% ipython --no-banner

In [1]: import numpy as np

In [2]: np.set_printoptions(precision=2, suppress=True, linewidth=160, legacy="1.25")

In [3]: tidy = lambda a: np.round(a, 2) + 0

In [4]: mat = np.array([[-0.49, 0.01, 2.4],
   ...:     [-0.1, -1.0, 0.5],
   ...:     [-0.5, 0.0, 2.4],
   ...:     [0.6, -0.8, -0.9]])

In [5]: vec = np.array([0, 0, 1])

In [6]: target = mat @ vec

In [7]: tidy(np.linalg.pinv(mat) @ mat)
Out[7]: 
array([[1., 0., 0.],
       [0., 1., 0.],
       [0., 0., 1.]])

In [8]: np.linalg.solve(mat, target)
LinAlgError: Last 2 dimensions of the array must be square


In [9]: target
Out[9]: array([ 2.4,  0.5,  2.4, -0.9])

In [10]: rng = np.random.default_rng(222)

In [11]: target = target + 0.05 * rng.normal(size=4)

In [12]: tidy(target)
Out[12]: array([ 2.4 ,  0.55,  2.45, -0.98])

In [13]: beta, *_ = np.linalg.lstsq(mat, target)

In [14]: print(tidy(mat.T @ (target - mat @ beta)))
[0. 0. 0.]

In [15]: [round(float(np.linalg.norm(np.linalg.solve(mat.T @ mat + lam * np.eye(3), mat.T @ target))), 2) for lam in (0, 1, 10, 100)]
Out[15]: [0.99, 0.92, 0.56, 0.12]

In [16]: K = np.array([[3, 1, 0, 0, 0, 0],
    ...:     [1, 3, 0, 0, 0, 0],
    ...:     [1, 3, 0, 0, 0, 0],
    ...:     [0, 0, 3, 1, 0, 0],
    ...:     [0, 0, 1, 3, 0, 0],
    ...:     [0, 0, 1, 3, 0, 0],
    ...:     [0, 0, 0, 0, 3, 1],
    ...:     [0, 0, 0, 0, 1, 3],
    ...:     [0, 0, 0, 0, 1, 3]])

In [17]: t = np.radians(180)

In [18]: r_ = np.eye(6)

In [19]: r_[3, 3] = r_[4, 4] = np.cos(t)

In [20]: r_[3, 4], r_[4, 3] = -np.sin(t), np.sin(t)

In [21]: tidy(r_)
Out[21]: 
array([[ 1.,  0.,  0.,  0.,  0.,  0.],
       [ 0.,  1.,  0.,  0.,  0.,  0.],
       [ 0.,  0.,  1.,  0.,  0.,  0.],
       [ 0.,  0.,  0., -1.,  0.,  0.],
       [ 0.,  0.,  0.,  0., -1.,  0.],
       [ 0.,  0.,  0.,  0.,  0.,  1.]])

In [22]: B = K @ r_.T

In [23]: tidy(B)
Out[23]: 
array([[ 3.,  1.,  0.,  0.,  0.,  0.],
       [ 1.,  3.,  0.,  0.,  0.,  0.],
       [ 1.,  3.,  0.,  0.,  0.,  0.],
       [ 0.,  0.,  3., -1.,  0.,  0.],
       [ 0.,  0.,  1., -3.,  0.,  0.],
       [ 0.,  0.,  1., -3.,  0.,  0.],
       [ 0.,  0.,  0.,  0., -3.,  1.],
       [ 0.,  0.,  0.,  0., -1.,  3.],
       [ 0.,  0.,  0.,  0., -1.,  3.]])

In [24]: np.allclose(np.linalg.norm(K, axis=1), np.linalg.norm(B, axis=1))
Out[24]: True

In [25]: tidy(np.linalg.svd(K, compute_uv=False)), tidy(np.linalg.svd(B, compute_uv=False))
Out[25]: 
(array([4.98, 4.98, 4.98, 2.27, 2.27, 2.27]),
 array([4.98, 4.98, 4.98, 2.27, 2.27, 2.27]))

In [26]: m1 = np.array([[3, 4, 2],
    ...:     [0, 18, 0],
    ...:     [0, 12, 3],
    ...:     [4, 8, 5],
    ...:     [4, 6, 4],
    ...:     [0, 6, 0],
    ...:     [3, 10, 5],
    ...:     [4, 6, 4],
    ...:     [0, 18, 0],
    ...:     [0, 16, 0],
    ...:     [0, 18, 0],
    ...:     [0, 14, 1],
    ...:     [0, 6, 0]])

In [27]: # rows 4 and 7 are equal

In [28]: proj = m1 @ np.linalg.solve(m1.T @ m1, m1.T)

In [29]: tidy(np.linalg.eigvalsh(proj))
Out[29]: array([0., 0., 0., 0., 0., 0., 0., 0., 0., 0., 1., 1., 1.])

In [30]: print(np.linalg.matrix_rank(np.eye(13) - proj))
10

In [31]: np.allclose(proj @ proj, proj)
Out[31]: True
